% python3 -q
>>> import numpy as np
>>> from numpy import linalg as LA
>>> np.set_printoptions(precision=3, suppress=True, linewidth=100)
>>> F = np.loadtxt("data.csv", delimiter=",")
>>> F
array([[ 0.03 ,  0.217, -0.686, -0.578, -0.363],
       [ 0.653,  0.941, -0.98 , -0.867, -0.984],
       [ 0.06 ,  0.07 ,  0.207,  0.446,  0.04 ],
       [-0.515, -0.598, -0.811, -0.77 ,  0.653],
       [-0.371, -0.565,  0.02 , -0.178,  0.664],
       [ 0.735,  0.962, -0.974, -0.876, -0.992],
       [-0.273, -0.319, -0.558, -0.592,  0.31 ],
       [ 0.371,  0.397,  0.793,  0.814, -0.345],
       [ 0.808,  0.967, -0.726,  0.31 , -0.986],
       [-0.941, -0.994, -0.04 , -0.96 ,  0.997],
       [ 0.721,  0.89 ,  0.493,  0.943, -0.883],
       [-0.414, -0.8  ,  0.912, -0.273,  0.8  ],
       [-0.969, -0.999,  0.565, -0.964,  0.999],
       [ 0.925,  0.988,  0.653,  0.987, -0.991],
       [-0.774, -0.932, -0.188, -0.84 ,  0.953],
       [-0.701, -0.926,  0.67 , -0.578,  0.949],
       [ 0.336,  0.515,  0.09 ,  0.523, -0.523],
       [ 0.716,  0.907, -0.05 ,  0.77 , -0.932],
       [-0.149, -0.397,  0.653,  0.235,  0.47 ],
       [ 0.31 ,  0.235,  0.901,  0.938,  0.02 ],
       [ 0.3  ,  0.749, -0.98 , -0.938, -0.907],
       [-0.953, -0.998,  0.972,  0.446,  1.   ],
       [-0.345, -0.544, -0.01 , -0.578,  0.53 ],
       [ 0.848,  0.981, -0.885, -0.508, -0.996]])
>>> M2 = np.c_[F[:, :2] @ np.array([[2, 3], [-1, 2]]), np.array([1, 1, 2, 0, 1, 0, 1, 1, 2, 1, 2, 1, 1, 0, 1, 0, 1, 2, 0, 2, 0, 0, 1, 0])]
>>> M2
array([[-0.157,  0.524,  1.   ],
       [ 0.365,  3.841,  1.   ],
       [ 0.05 ,  0.32 ,  2.   ],
       [-0.432, -2.741,  0.   ],
       [-0.177, -2.243,  1.   ],
       [ 0.508,  4.129,  0.   ],
       [-0.227, -1.457,  1.   ],
       [ 0.345,  1.907,  1.   ],
       [ 0.649,  4.358,  2.   ],
       [-0.888, -4.811,  1.   ],
       [ 0.552,  3.943,  2.   ],
       [-0.028, -2.842,  1.   ],
       [-0.939, -4.905,  1.   ],
       [ 0.862,  4.751,  0.   ],
       [-0.616, -4.186,  1.   ],
       [-0.476, -3.955,  0.   ],
       [ 0.157,  2.038,  1.   ],
       [ 0.525,  3.962,  2.   ],
       [ 0.099, -1.241,  0.   ],
       [ 0.385,  1.4  ,  2.   ],
       [-0.149,  2.398,  0.   ],
       [-0.908, -4.855,  0.   ],
       [-0.146, -2.123,  1.   ],
       [ 0.715,  4.506,  0.   ]])
>>> np.round(LA.norm(M2 - F @ LA.lstsq(F, M2)[0], axis=0), 3) + 0
array([0.   , 0.   , 4.971])
>>> LA.matrix_rank(np.c_[F, M2])
np.int64(6)
>>> X = np.loadtxt("block7.csv", delimiter=",")
>>> X
array([[1.   , 0.2  , 0.04 , 0.008, 0.002, 0.   , 0.   ],
       [0.2  , 1.   , 0.2  , 0.04 , 0.008, 0.002, 0.   ],
       [0.04 , 0.2  , 1.   , 0.2  , 0.04 , 0.008, 0.002],
       [0.008, 0.04 , 0.2  , 1.   , 0.2  , 0.04 , 0.008],
       [0.002, 0.008, 0.04 , 0.2  , 1.   , 0.2  , 0.04 ],
       [0.   , 0.002, 0.008, 0.04 , 0.2  , 1.   , 0.2  ],
       [0.   , 0.   , 0.002, 0.008, 0.04 , 0.2  , 1.   ]])
>>> M2 = LA.inv(X)
>>> np.round(LA.det(X) * LA.det(M2), 3)
np.float64(1.0)
>>> np.round(LA.inv(M2), 3) + 0
array([[1.   , 0.2  , 0.04 , 0.008, 0.002, 0.   , 0.   ],
       [0.2  , 1.   , 0.2  , 0.04 , 0.008, 0.002, 0.   ],
       [0.04 , 0.2  , 1.   , 0.2  , 0.04 , 0.008, 0.002],
       [0.008, 0.04 , 0.2  , 1.   , 0.2  , 0.04 , 0.008],
       [0.002, 0.008, 0.04 , 0.2  , 1.   , 0.2  , 0.04 ],
       [0.   , 0.002, 0.008, 0.04 , 0.2  , 1.   , 0.2  ],
       [0.   , 0.   , 0.002, 0.008, 0.04 , 0.2  , 1.   ]])
>>> np.round(X @ M2, 3) + 0
array([[1., 0., 0., 0., 0., 0., 0.],
       [0., 1., 0., 0., 0., 0., 0.],
       [0., 0., 1., 0., 0., 0., 0.],
       [0., 0., 0., 1., 0., 0., 0.],
       [0., 0., 0., 0., 1., 0., 0.],
       [0., 0., 0., 0., 0., 1., 0.],
       [0., 0., 0., 0., 0., 0., 1.]])
>>> round(LA.cond(X), 3)
np.float64(2.108)
>>> np.round(LA.det(X) * M2, 3) + 0
array([[ 0.815, -0.163,  0.   ,  0.   ,  0.   ,  0.   ,  0.   ],
       [-0.163,  0.848, -0.163,  0.   ,  0.   , -0.001,  0.   ],
       [ 0.   , -0.163,  0.848, -0.163,  0.   ,  0.   ,  0.   ],
       [ 0.   ,  0.   , -0.163,  0.848, -0.163,  0.   ,  0.   ],
       [ 0.   ,  0.   ,  0.   , -0.163,  0.848, -0.163,  0.   ],
       [ 0.   , -0.001,  0.   ,  0.   , -0.163,  0.848, -0.163],
       [ 0.   ,  0.   ,  0.   ,  0.   ,  0.   , -0.163,  0.815]])
>>> (np.abs(M2) > 1e-9).astype(int)
array([[1, 1, 1, 1, 1, 1, 1],
       [1, 1, 1, 1, 1, 1, 1],
       [1, 1, 1, 1, 1, 1, 1],
       [1, 1, 1, 1, 1, 1, 1],
       [1, 1, 1, 1, 1, 1, 1],
       [1, 1, 1, 1, 1, 1, 1],
       [1, 1, 1, 1, 1, 1, 1]])
>>> M2.round(3) + 0
array([[ 1.042, -0.208,  0.   ,  0.   , -0.001,  0.001,  0.   ],
       [-0.208,  1.083, -0.208,  0.   ,  0.   , -0.001,  0.001],
       [ 0.   , -0.208,  1.083, -0.208,  0.   ,  0.   , -0.001],
       [ 0.   ,  0.   , -0.208,  1.083, -0.208,  0.   ,  0.   ],
       [-0.001,  0.   ,  0.   , -0.208,  1.083, -0.208,  0.   ],
       [ 0.001, -0.001,  0.   ,  0.   , -0.208,  1.083, -0.208],
       [ 0.   ,  0.001, -0.001,  0.   ,  0.   , -0.208,  1.042]])
>>> G = X.T @ X
>>> np.allclose(G, G.T)
True
>>> LA.eigvalsh(G)[::-1]
array([2.071, 1.655, 1.219, 0.886, 0.666, 0.533, 0.466])
>>> (X @ X.T).shape
(7, 7)
>>> LA.svd(X, compute_uv=False) ** 2
array([2.071, 1.655, 1.219, 0.886, 0.666, 0.533, 0.466])
>>> np.diag(G)
array([1.042, 1.082, 1.083, 1.083, 1.083, 1.082, 1.042])
>>> LA.matrix_rank(G)
np.int64(7)
>>> ev, evecs = LA.eigh(X)
>>> x = np.array([-7, -8, -1, 9, -5, -9, -5])
>>> np.abs(X).sum(axis=1).max(), round(float(np.abs(ev).max()), 3)
(np.float64(1.496), 1.439)
>>> np.round(evecs * np.maximum(ev, 0) @ evecs.T, 3) + 0
array([[1.   , 0.2  , 0.04 , 0.008, 0.002, 0.   , 0.   ],
       [0.2  , 1.   , 0.2  , 0.04 , 0.008, 0.002, 0.   ],
       [0.04 , 0.2  , 1.   , 0.2  , 0.04 , 0.008, 0.002],
       [0.008, 0.04 , 0.2  , 1.   , 0.2  , 0.04 , 0.008],
       [0.002, 0.008, 0.04 , 0.2  , 1.   , 0.2  , 0.04 ],
       [0.   , 0.002, 0.008, 0.04 , 0.2  , 1.   , 0.2  ],
       [0.   , 0.   , 0.002, 0.008, 0.04 , 0.2  , 1.   ]])
>>> np.round(evecs * np.abs(ev) @ evecs.T, 3) + 0
array([[1.   , 0.2  , 0.04 , 0.008, 0.002, 0.   , 0.   ],
       [0.2  , 1.   , 0.2  , 0.04 , 0.008, 0.002, 0.   ],
       [0.04 , 0.2  , 1.   , 0.2  , 0.04 , 0.008, 0.002],
       [0.008, 0.04 , 0.2  , 1.   , 0.2  , 0.04 , 0.008],
       [0.002, 0.008, 0.04 , 0.2  , 1.   , 0.2  , 0.04 ],
       [0.   , 0.002, 0.008, 0.04 , 0.2  , 1.   , 0.2  ],
       [0.   , 0.   , 0.002, 0.008, 0.04 , 0.2  , 1.   ]])
>>> (np.sign(evecs[:, -1].round(6)) == np.sign(evecs[0, -1].round(6))).astype(int)
array([1, 1, 1, 1, 1, 1, 1])
